% ipython --no-banner

In [1]: import numpy as np

In [2]: np.set_printoptions(precision=2, suppress=True, linewidth=140)

In [3]: def rd(a):
   ...:     return np.round(a, 2) + 0
   ...: 

In [4]: W0 = np.loadtxt("dump.csv", delimiter=",")

In [5]: rd(W0)
Out[5]: 
array([[ 0.93, -0.21,  0.12],
       [-0.21,  0.3 ,  0.41],
       [ 0.12,  0.41,  0.76]])

In [6]: gram = W0.T @ W0

In [7]: rd(np.linalg.eigvalsh(gram)[::-1])
Out[7]: array([1., 1., 0.])

In [8]: (W0 @ W0.T).shape
Out[8]: (3, 3)

In [9]: rd(np.linalg.svd(W0, compute_uv=False) ** 2)
Out[9]: array([1., 1., 0.])

In [10]: rd(gram)
Out[10]: 
array([[ 0.93, -0.21,  0.12],
       [-0.21,  0.3 ,  0.41],
       [ 0.12,  0.41,  0.76]])

In [11]: arr = np.array([[0, 0, 0], [0, 0, 1], [0, 1, 0]])

In [12]: # looks like rank 2

In [13]: evals, V = np.linalg.eigh(arr)

In [14]: x = np.array([-1, -2, 0])

In [15]: np.abs(arr).sum(axis=1).max(), np.abs(evals).max()
Out[15]: (np.int64(1), np.float64(1.0))

In [16]: print(rd(V * np.maximum(evals, 0) @ V.T))
[[0.  0.  0. ]
 [0.  0.5 0.5]
 [0.  0.5 0.5]]

In [17]: x @ arr @ x / (x @ x), evals[0], evals[-1]
Out[17]: (np.float64(0.0), np.float64(-1.0), np.float64(1.0))

In [18]: rng = np.random.default_rng(6132)

In [19]: z = rng.permutation(3)

In [20]: z
Out[20]: array([0, 1, 2])

In [21]: Y = arr[z][:, z]

In [22]: print(Y)
[[0 0 0]
 [0 0 1]
 [0 1 0]]

In [23]: np.diag(Y)
Out[23]: array([0, 0, 0])

In [24]: ang = np.radians(36)

In [25]: Rm = np.eye(3)

In [26]: Rm[0, 0] = Rm[1, 1] = np.cos(ang)

In [27]: Rm[0, 1], Rm[1, 0] = -np.sin(ang), np.sin(ang)

In [28]: rd(Rm)
Out[28]: 
array([[ 0.81, -0.59,  0.  ],
       [ 0.59,  0.81,  0.  ],
       [ 0.  ,  0.  ,  1.  ]])

In [29]: Y = arr @ Rm.T

In [30]: rd(np.abs(Y - arr).max(axis=0))
Out[30]: array([0.59, 0.19, 0.  ])

In [31]: rd(Y)
Out[31]: 
array([[ 0.  ,  0.  ,  0.  ],
       [ 0.  ,  0.  ,  1.  ],
       [-0.59,  0.81,  0.  ]])

In [32]: rd(np.linalg.svd(arr, compute_uv=False)), rd(np.linalg.svd(Y, compute_uv=False))
Out[32]: (array([1., 1., 0.]), array([1., 1., 0.]))

In [33]: np.linalg.cond(Y) > 100
Out[33]: np.True_

In [34]: np.linalg.matrix_rank(Y, rtol=0.1)
Out[34]: np.int64(2)

In [35]: rd(np.linalg.norm(Y, 2) / np.linalg.norm(Y))
Out[35]: np.float64(0.71)

In [36]: E = np.load("layer9.npy")

In [37]: E
Out[37]: 
array([[ 3.43,  5.66,  1.52],
       [ 0.61,  3.38,  3.47],
       [ 0.87,  7.43,  7.13],
       [ 2.49,  6.09,  3.35],
       [ 2.82,  6.75,  3.52],
       [ 1.08,  1.76,  1.14],
       [ 2.93,  5.78,  2.39],
       [ 1.6 ,  8.65,  7.25],
       [ 2.7 ,  6.39,  3.34],
       [-2.15,  1.2 ,  5.43]])

In [38]: Xs = E - E.mean(axis=0)

In [39]: U, sigma, Vh = np.linalg.svd(Xs, full_matrices=False)

In [40]: (np.sign(U[:, 0]) == np.sign(U[0, 0])).astype(int)
Out[40]: array([1, 1, 0, 0, 0, 1, 0, 0, 0, 1])

In [41]: rd(sigma)
Out[41]: array([8.37, 6.92, 0.  ])

In [42]: np.abs(U[:, 0]).argmax()
Out[42]: np.int64(5)
